>>> import numpy as np
>>> from numpy import linalg as LA
>>> np.set_printoptions(precision=2, suppress=True, linewidth=100)
>>> data = np.load("m.npy")
>>> data
array([[-3, -3,  3, -1, -3],
       [ 3,  0,  1,  2,  1],
       [-2,  2,  1,  1,  3],
       [ 0, -1,  3, -1, -2],
       [ 3,  0, -3,  3, -1],
       [ 3, -2, -3,  3, -2],
       [ 1, -3, -2,  1, -2],
       [ 1,  1, -2, -1,  0],
       [-1,  2,  2, -2,  2],
       [ 2, -1, -1, -3,  2],
       [-3,  3, -2,  3,  1]])
>>> hat = data @ LA.solve(data.T @ data, data.T)
>>> np.allclose(hat @ hat, hat)
True
>>> hat @ data[:, 3]
array([-1.,  2.,  1., -1.,  3.,  3.,  1., -1., -2., -3.,  3.])
>>> d = LA.norm(data[:, None] - data[None], axis=-1)
>>> d[:5, :5]
array([[ 0.  ,  8.6 ,  8.37,  3.74, 10.05],
       [ 8.6 ,  0.  ,  5.83,  5.66,  4.58],
       [ 8.37,  5.83,  0.  ,  6.78,  8.06],
       [ 3.74,  5.66,  6.78,  0.  ,  7.94],
       [10.05,  4.58,  8.06,  7.94,  0.  ]])
>>> LA.norm(data - data.mean(axis=0), axis=1)
array([6.37, 3.49, 4.67, 4.16, 4.66, 5.27, 3.91, 2.63, 4.71, 4.49, 5.66])
>>> (d + 1e9 * np.eye(11)).round(6).argmin(axis=1)
array([3, 4, 8, 0, 5, 4, 5, 9, 2, 7, 2])
>>> d[4]
array([10.05,  4.58,  8.06,  7.94,  0.  ,  2.24,  4.36,  4.8 ,  8.89,  7.14,  7.07])
>>> d[4].round(6).argsort(kind="stable")[:4]
array([4, 5, 6, 1])
>>> np.flatnonzero(d[4] < d.mean() / 2)
array([4, 5])
>>> d.shape
(11, 11)
>>> LA.matrix_rank(d ** 2)
np.int64(7)
>>> x = np.array([1, 0, 1, 0, 2])
>>> y = data @ x
>>> np.round(LA.lstsq(data, y)[0], 2) + 0
array([1., 0., 1., 0., 2.])
>>> y
array([-6,  6,  5, -1, -2, -4, -5, -1,  5,  5, -3])
>>> rng = np.random.default_rng(137)
>>> y = y + 0.3 * rng.normal(size=11)
>>> y
array([-6.25,  5.78,  4.81, -1.  , -2.17, -4.3 , -4.93, -1.2 ,  4.41,  5.59, -2.51])
>>> c, *_ = LA.lstsq(data, y)
>>> np.round(data.T @ (y - data @ c), 2) + 0
array([0., 0., 0., 0., 0.])
>>> c
array([ 0.93, -0.07,  0.9 , -0.03,  2.07])
>>> np.round(LA.norm(y - data @ c), 2)
np.float64(0.95)
